$ python -q
>>> import numpy as np
>>> from numpy import linalg as LA
>>> np.set_printoptions(precision=2, suppress=True, linewidth=100, floatmode="fixed")
>>> J = np.loadtxt("layer14.csv", delimiter=",")
>>> J
array([[ 1.15, -0.20,  0.60, -0.51,  0.89, -0.95,  0.00,  1.13, -0.39, -0.30,  0.86,  0.34],
       [-4.40,  3.34,  0.50,  1.32,  1.63, -2.04, -2.72, -1.03,  6.06,  0.29,  0.64, -3.85],
       [ 6.39, -2.68,  1.48,  1.16,  2.27, -2.47,  1.74,  3.25, -6.01,  0.92,  4.09,  0.45],
       [ 3.87, -0.15,  0.75,  1.45, -0.79, -1.18,  1.56,  2.62, -3.24, -3.12, -0.86, -0.27],
       [-0.19,  2.27, -0.81, -1.17,  3.02,  2.25,  2.18, -0.61,  2.29,  4.59,  0.87,  0.02],
       [-1.60, -0.28, -0.01,  0.12, -2.81,  1.05, -1.02, -3.77, -0.02, -0.24, -1.60,  0.11],
       [ 4.74, -2.87, -0.01,  0.74,  2.20,  1.56,  5.91,  2.54, -3.00,  2.42,  1.13, -0.95],
       [ 2.36, -2.25, -0.63, -0.58, -1.77, -0.75, -0.23, -0.66, -3.52, -3.52, -2.18,  2.95],
       [ 7.95,  2.02, -0.33,  2.68,  2.31,  0.20,  3.40,  1.75, -2.52,  2.33,  1.72,  1.93],
       [-0.11, -0.25,  0.79,  0.46, -2.27, -2.45, -4.97, -1.93, -1.83, -4.28, -2.25,  2.70],
       [-5.74, -1.06,  0.98, -0.64,  1.89, -4.03, -0.96,  0.46,  1.76, -1.59,  3.03, -2.19]])
>>> x0 = np.array([2, 1, 1, 2, 2, 0, 1, 1, 0, 0, 0, 1])
>>> a = np.maximum(J @ x0, 0)
>>> J * (a > 1e-9)[:, None]
array([[ 1.15, -0.20,  0.60, -0.51,  0.89, -0.95,  0.00,  1.13, -0.39, -0.30,  0.86,  0.34],
       [-0.00,  0.00,  0.00,  0.00,  0.00, -0.00, -0.00, -0.00,  0.00,  0.00,  0.00, -0.00],
       [ 6.39, -2.68,  1.48,  1.16,  2.27, -2.47,  1.74,  3.25, -6.01,  0.92,  4.09,  0.45],
       [ 3.87, -0.15,  0.75,  1.45, -0.79, -1.18,  1.56,  2.62, -3.24, -3.12, -0.86, -0.27],
       [-0.19,  2.27, -0.81, -1.17,  3.02,  2.25,  2.18, -0.61,  2.29,  4.59,  0.87,  0.02],
       [-0.00, -0.00, -0.00,  0.00, -0.00,  0.00, -0.00, -0.00, -0.00, -0.00, -0.00,  0.00],
       [ 4.74, -2.87, -0.01,  0.74,  2.20,  1.56,  5.91,  2.54, -3.00,  2.42,  1.13, -0.95],
       [ 0.00, -0.00, -0.00, -0.00, -0.00, -0.00, -0.00, -0.00, -0.00, -0.00, -0.00,  0.00],
       [ 7.95,  2.02, -0.33,  2.68,  2.31,  0.20,  3.40,  1.75, -2.52,  2.33,  1.72,  1.93],
       [-0.00, -0.00,  0.00,  0.00, -0.00, -0.00, -0.00, -0.00, -0.00, -0.00, -0.00,  0.00],
       [-0.00, -0.00,  0.00, -0.00,  0.00, -0.00, -0.00,  0.00,  0.00, -0.00,  0.00, -0.00]])
>>> np.maximum(J @ (3 * x0), 0)
array([ 14.79,   0.00,  71.64,  40.71,  19.11,   0.00,  59.94,   0.00, 103.95,   0.00,   0.00])
>>> np.tanh(J @ x0)
array([ 1.00, -1.00,  1.00,  1.00,  1.00, -1.00,  1.00, -0.66,  1.00, -1.00, -1.00])
>>> np.flatnonzero(a > 1e-9)
array([0, 2, 3, 4, 6, 8])
>>> np.maximum(J @ x0, 0) - np.maximum(-J @ x0, 0)
array([  4.93,  -6.66,  23.88,  13.57,   6.37, -13.55,  19.98,  -0.80,  34.65,  -7.50, -11.75])
>>> def softmax(z):
...     e = np.exp(z - z.max(axis=-1, keepdims=True))
...     return e / e.sum(axis=-1, keepdims=True)
... 
>>> np.round(softmax(J[2]), 2) + 0
array([0.84, 0.00, 0.01, 0.00, 0.01, 0.00, 0.01, 0.04, 0.00, 0.00, 0.08, 0.00])
>>> softmax(J).sum(axis=1)
array([1.00, 1.00, 1.00, 1.00, 1.00, 1.00, 1.00, 1.00, 1.00, 1.00, 1.00])
>>> att = J @ J.T / np.sqrt(12)
>>> np.round(softmax(att + np.triu(np.full(att.shape, -np.inf), 1)), 2) + 0
array([[1.00, 0.00, 0.00, 0.00, 0.00, 0.00, 0.00, 0.00, 0.00, 0.00, 0.00],
       [0.00, 1.00, 0.00, 0.00, 0.00, 0.00, 0.00, 0.00, 0.00, 0.00, 0.00],
       [0.00, 0.00, 1.00, 0.00, 0.00, 0.00, 0.00, 0.00, 0.00, 0.00, 0.00],
       [0.00, 0.00, 0.72, 0.28, 0.00, 0.00, 0.00, 0.00, 0.00, 0.00, 0.00],
       [0.00, 0.00, 0.00, 0.00, 1.00, 0.00, 0.00, 0.00, 0.00, 0.00, 0.00],
       [0.00, 0.00, 0.00, 0.00, 0.00, 1.00, 0.00, 0.00, 0.00, 0.00, 0.00],
       [0.00, 0.00, 0.02, 0.00, 0.00, 0.00, 0.98, 0.00, 0.00, 0.00, 0.00],
       [0.00, 0.00, 0.00, 0.00, 0.00, 0.00, 0.00, 1.00, 0.00, 0.00, 0.00],
       [0.00, 0.00, 0.00, 0.00, 0.00, 0.00, 0.00, 0.00, 1.00, 0.00, 0.00],
       [0.00, 0.00, 0.00, 0.00, 0.00, 0.00, 0.00, 0.00, 0.00, 1.00, 0.00],
       [0.00, 0.00, 0.00, 0.00, 0.00, 0.00, 0.00, 0.00, 0.00, 0.00, 1.00]])
>>> softmax(att)[2] @ J
array([ 6.39, -2.68,  1.48,  1.16,  2.27, -2.47,  1.74,  3.25, -6.01,  0.92,  4.09,  0.45])
>>> np.round(softmax(att), 2) + 0
array([[0.01, 0.00, 0.86, 0.02, 0.00, 0.00, 0.03, 0.00, 0.07, 0.00, 0.00],
       [0.00, 1.00, 0.00, 0.00, 0.00, 0.00, 0.00, 0.00, 0.00, 0.00, 0.00],
       [0.00, 0.00, 1.00, 0.00, 0.00, 0.00, 0.00, 0.00, 0.00, 0.00, 0.00],
       [0.00, 0.00, 0.70, 0.28, 0.00, 0.00, 0.00, 0.00, 0.02, 0.00, 0.00],
       [0.00, 0.00, 0.00, 0.00, 1.00, 0.00, 0.00, 0.00, 0.00, 0.00, 0.00],
       [0.00, 0.00, 0.00, 0.00, 0.00, 0.91, 0.00, 0.00, 0.00, 0.09, 0.00],
       [0.00, 0.00, 0.02, 0.00, 0.00, 0.00, 0.98, 0.00, 0.00, 0.00, 0.00],
       [0.00, 0.00, 0.00, 0.00, 0.00, 0.00, 0.00, 0.96, 0.00, 0.03, 0.00],
       [0.00, 0.00, 0.00, 0.00, 0.00, 0.00, 0.00, 0.00, 1.00, 0.00, 0.00],
       [0.00, 0.00, 0.00, 0.00, 0.00, 0.00, 0.00, 0.00, 0.00, 1.00, 0.00],
       [0.00, 0.00, 0.00, 0.00, 0.00, 0.00, 0.00, 0.00, 0.00, 0.00, 1.00]])
>>> M2 = J / np.sqrt((J ** 2).mean(axis=1, keepdims=True))
>>> LA.matrix_rank(J - J.mean(axis=1, keepdims=True))
np.int64(11)
>>> W = np.array([[0, 2],
...     [3, 3],
...     [-3, -3],
...     [-3, 1],
...     [-3, -2],
...     [0, 2],
...     [-2, -2],
...     [2, 1],
...     [-3, -1],
...     [2, 3],
...     [3, 0],
...     [2, -1]])
>>> beta = np.array([2, -2])
>>> hid = np.maximum(J @ W + beta, 0)
>>> (hid > 0).astype(int)
array([[1, 0],
       [0, 0],
       [1, 0],
       [0, 0],
       [1, 1],
       [0, 0],
       [0, 1],
       [1, 0],
       [1, 1],
       [1, 0],
       [0, 0]])
>>> basis = np.array([[-1, 1, -3], [4, -5, 1]])
>>> (hid @ basis).round(6).argmax(axis=1)
array([1, 0, 1, 0, 0, 0, 0, 1, 0, 1, 0])
>>> f, g = J[2], J[5]
>>> round(float(f @ g), 2)
-38.94
>>> p = (f @ g) / (f @ f) * f
>>> round(float(LA.norm(f + g) ** 2 + LA.norm(f - g) ** 2), 2)
319.65
>>> LA.matrix_rank(np.outer(f, g))
np.int64(1)
>>> A = np.load("a.npy")
>>> A
array([[ -2,   3,   4,   1,  -2,   2,  -3,  -2,   5,  -5,   5],
       [ -1,   0,   3,   5,   2,   0,   2,   5,   1,   1,   2],
       [ -2,   1,  -2,  -4,   0,   2,  -1,  -5,   4,  -4,  -2],
       [  4,  -2,   1,  -3,   1,  -2,  -3,  -2,   5,   4,  -1],
       [  3,   5,  -5,  -2,   1,  -4,  -4,  -1,   1,   5,   2],
       [ -1,  -2,  -1,  -3,  -5,  -4,   4,   5,   0,   5,   1],
       [  2,   4,  -2,   1,  -2,   0,  -1,  -4,   4,   5,  -5],
       [  1,   5,   5,  -4,  -3,  -4,   4,  -1,   4,   2,   5],
       [  3,  -5,   5,   3,   3,   1,   5,  -5,   3,  -1,   3],
       [  0,   5,   5,  -2,   0,   1,  -4,   3,   1,  -3,  -3],
       [ -3,  -2,  -5,   1,   5,   1,   0,  -1,   3,   0,  -3],
       [  0,   3,  -2,  -9,  -6,   2,  -7, -12,   3,  -7,   1]])
>>> M2 = np.c_[A[:, :2] @ np.array([[1, 1], [1, 2]]), np.array([1, 0, 0, 2, 1, 1, 1, 0, 0, 1, 0, 0])]
>>> M2
array([[ 1,  4,  1],
       [-1, -1,  0],
       [-1,  0,  0],
       [ 2,  0,  2],
       [ 8, 13,  1],
       [-3, -5,  1],
       [ 6, 10,  1],
       [ 6, 11,  0],
       [-2, -7,  0],
       [ 5, 10,  1],
       [-5, -7,  0],
       [ 3,  6,  0]])
>>> np.round(LA.lstsq(A, M2[:, 0])[0], 2) + 0
array([1.00, 1.00, 0.00, 0.00, 0.00, 0.00, 0.00, 0.00, 0.00, 0.00, 0.00])
>>> np.round(LA.norm(M2 - A @ LA.lstsq(A, M2)[0], axis=0), 2) + 0
array([0.00, 0.00, 0.41])
